$ python -q
>>> import numpy as np
>>> np.set_printoptions(precision=1, suppress=True, linewidth=200, sign=" ")
>>> X = np.load("arr.npy")
>>> print(X)
[[ 1.   0.2  0.   0.   0.   0.   0.   0.   0.   0.   0.   0.   0. ]
 [ 0.2  1.   0.2  0.   0.   0.   0.   0.   0.   0.   0.   0.   0. ]
 [ 0.   0.2  1.   0.2  0.   0.   0.   0.   0.   0.   0.   0.   0. ]
 [ 0.   0.   0.2  1.   0.2  0.   0.   0.   0.   0.   0.   0.   0. ]
 [ 0.   0.   0.   0.2  1.   0.2  0.   0.   0.   0.   0.   0.   0. ]
 [ 0.   0.   0.   0.   0.2  1.   0.2  0.   0.   0.   0.   0.   0. ]
 [ 0.   0.   0.   0.   0.   0.2  1.   0.2  0.   0.   0.   0.   0. ]
 [ 0.   0.   0.   0.   0.   0.   0.2  1.   0.2  0.   0.   0.   0. ]
 [ 0.   0.   0.   0.   0.   0.   0.   0.2  1.   0.2  0.   0.   0. ]
 [ 0.   0.   0.   0.   0.   0.   0.   0.   0.2  1.   0.2  0.   0. ]
 [ 0.   0.   0.   0.   0.   0.   0.   0.   0.   0.2  1.   0.2  0. ]
 [ 0.   0.   0.   0.   0.   0.   0.   0.   0.   0.   0.2  1.   0.2]
 [ 0.   0.   0.   0.   0.   0.   0.   0.   0.   0.   0.   0.2  1. ]]
>>> print(round(float(np.linalg.norm(X) ** 2 / np.linalg.norm(X, 2) ** 2), 1))
7.2
>>> print(X[11] @ X[12])
0.4
>>> print(round(float(np.linalg.norm(X[11] - X[12])), 1))
1.1
>>> print(np.linalg.norm(X, axis=1))
[ 1.  1.  1.  1.  1.  1.  1.  1.  1.  1.  1.  1.  1.]
>>> print(np.round(np.linalg.norm(X, 2), 1))
1.4
>>> print(np.round(np.linalg.norm(X[11], 1), 1), round(np.linalg.norm(X[11], np.inf), 1))
1.4 1.0
>>> print(np.linalg.norm(X, axis=0))
[ 1.  1.  1.  1.  1.  1.  1.  1.  1.  1.  1.  1.  1.]
>>> u, r1 = X[0], X[3]
>>> print(u @ r1)
0.0
>>> print(round(u @ u, 1))
1.0
>>> pr = (u @ r1) / (u @ u) * u
>>> print((r1 - pr) @ u)
0.0
>>> print(r1 - pr)
[ 0.   0.   0.2  1.   0.2  0.   0.   0.   0.   0.   0.   0.   0. ]
>>> print(pr)
[ 0.  0.  0.  0.  0.  0.  0.  0.  0.  0.  0.  0.  0.]
>>> Y = np.array([[0, 2, 3, 1, 1, 3, 3, 2, 3, 2, 0],
...     [1, 1, 0, 2, 3, 3, 2, 3, 1, 3, 2],
...     [3, 0, 0, 2, 2, 2, 1, 3, 0, 0, 0]])
>>> A = Y.T @ Y
>>> print(A)
[[ 10   1   0   8   9   9   5  12   1   3   2]
 [  1   5   6   4   5   9   8   7   7   7   2]
 [  0   6   9   3   3   9   9   6   9   6   0]
 [  8   4   3   9  11  13   9  14   5   8   4]
 [  9   5   3  11  14  16  11  17   6  11   6]
 [  9   9   9  13  16  22  17  21  12  15   6]
 [  5   8   9   9  11  17  14  15  11  12   4]
 [ 12   7   6  14  17  21  15  22   9  13   6]
 [  1   7   9   5   6  12  11   9  10   9   2]
 [  3   7   6   8  11  15  12  13   9  13   6]
 [  2   2   0   4   6   6   4   6   2   6   4]]
>>> # symmetric
>>> rng = np.random.default_rng(8874)
>>> Y = A + rng.integers(-2, 3, (11, 3)) @ rng.integers(-2, 3, (3, 11))
>>> print(Y)
[[ 9  0 -1  2  4  7  6 17  2  2  8]
 [ 2  6  7  6  6 13  7  6  6  6  0]
 [-2 10  7  9  8 17  2  4  8  1 -6]
 [11  3  6 13 14 12 12  9  4 12  0]
 [ 8  2  2  5 10  7 15 20  8 14 12]
 [13  7 13 13 15 21 22 19 11 19  6]
 [ 9  8 13 17 17 19 16  7  9 16 -4]
 [10  5  4 10 15 13 17 24 11 15 10]
 [ 5  7 13  5  4 18 13  9  8  9  2]
 [-4 10 -1  8 13 15  4 16 11  7  6]
 [ 2  2  0  0  2  8  4 10  2  4  8]]
>>> print(np.round(np.linalg.svd(Y - A, compute_uv=False), 1) + 0)
[ 30.1  23.4  13.5   0.    0.    0.    0.    0.    0.    0.    0. ]
>>> print(Y - A)
[[-1 -1 -1 -6 -5 -2  1  5  1 -1  6]
 [ 1  1  1  2  1  4 -1 -1 -1 -1 -2]
 [-2  4 -2  6  5  8 -7 -2 -1 -5 -6]
 [ 3 -1  3  4  3 -1  3 -5 -1  4 -4]
 [-1 -3 -1 -6 -4 -9  4  3  2  3  6]
 [ 4 -2  4  0 -1 -1  5 -2 -1  4  0]
 [ 4  0  4  8  6  2  2 -8 -2  4 -8]
 [-2 -2 -2 -4 -2 -8  2  2  2  2  4]
 [ 4  0  4  0 -2  6  2  0 -2  0  0]
 [-7  3 -7  0  2  0 -8  3  2 -6  0]
 [ 0  0  0 -4 -4  2  0  4  0 -2  4]]
